% python3 -q
>>> import numpy as np
>>> np.set_printoptions(precision=3, suppress=True, linewidth=140, legacy="1.25")
>>> F = np.loadtxt("w.csv", delimiter=",")
>>> print(F)
[[ 0.056  0.015 -0.034 -0.007  0.717  0.206 -0.225  0.392  0.009 -0.576  0.519]
 [ 0.015  0.431 -0.099 -0.378 -0.054 -0.313  0.439  0.062 -0.042  0.339  0.212]
 [-0.034 -0.099  0.957 -0.085 -0.196  0.71   0.388 -0.378 -0.069 -0.334 -0.165]
 [-0.007 -0.378 -0.085 -0.214  0.168 -0.599 -0.228 -0.087  0.291 -0.357  0.172]
 [ 0.717 -0.054 -0.196  0.168 -0.317 -0.01  -0.457  0.134 -0.274 -0.325  0.313]
 [ 0.206 -0.313  0.71  -0.599 -0.01   0.018  0.165 -0.119 -0.38  -0.173 -0.054]
 [-0.225  0.439  0.388 -0.228 -0.457  0.165  0.23  -0.128  0.34  -0.787 -0.012]
 [ 0.392  0.062 -0.378 -0.087  0.134 -0.119 -0.128  0.901 -0.683 -0.297 -0.245]
 [ 0.009 -0.042 -0.069  0.291 -0.274 -0.38   0.34  -0.683  0.778  0.07   0.401]
 [-0.576  0.339 -0.334 -0.357 -0.325 -0.173 -0.787 -0.297  0.07   0.871 -0.156]
 [ 0.519  0.212 -0.165  0.172  0.313 -0.054 -0.012 -0.245  0.401 -0.156  1.287]]
>>> evals, vecs = np.linalg.eigh(F)
>>> np.round(np.linalg.eigvalsh(F @ F), 3) + 0
array([0., 0., 0., 1., 1., 1., 1., 1., 4., 4., 4.])
>>> evals.round(3) + 0
array([-1., -1., -1.,  0.,  0.,  0.,  1.,  1.,  2.,  2.,  2.])
>>> np.round(vecs.T @ vecs, 3) + 0
array([[1., 0., 0., 0., 0., 0., 0., 0., 0., 0., 0.],
       [0., 1., 0., 0., 0., 0., 0., 0., 0., 0., 0.],
       [0., 0., 1., 0., 0., 0., 0., 0., 0., 0., 0.],
       [0., 0., 0., 1., 0., 0., 0., 0., 0., 0., 0.],
       [0., 0., 0., 0., 1., 0., 0., 0., 0., 0., 0.],
       [0., 0., 0., 0., 0., 1., 0., 0., 0., 0., 0.],
       [0., 0., 0., 0., 0., 0., 1., 0., 0., 0., 0.],
       [0., 0., 0., 0., 0., 0., 0., 1., 0., 0., 0.],
       [0., 0., 0., 0., 0., 0., 0., 0., 1., 0., 0.],
       [0., 0., 0., 0., 0., 0., 0., 0., 0., 1., 0.],
       [0., 0., 0., 0., 0., 0., 0., 0., 0., 0., 1.]])
>>> np.round(np.linalg.svd(F, compute_uv=False), 3) + 0
array([2., 2., 2., 1., 1., 1., 1., 1., 0., 0., 0.])
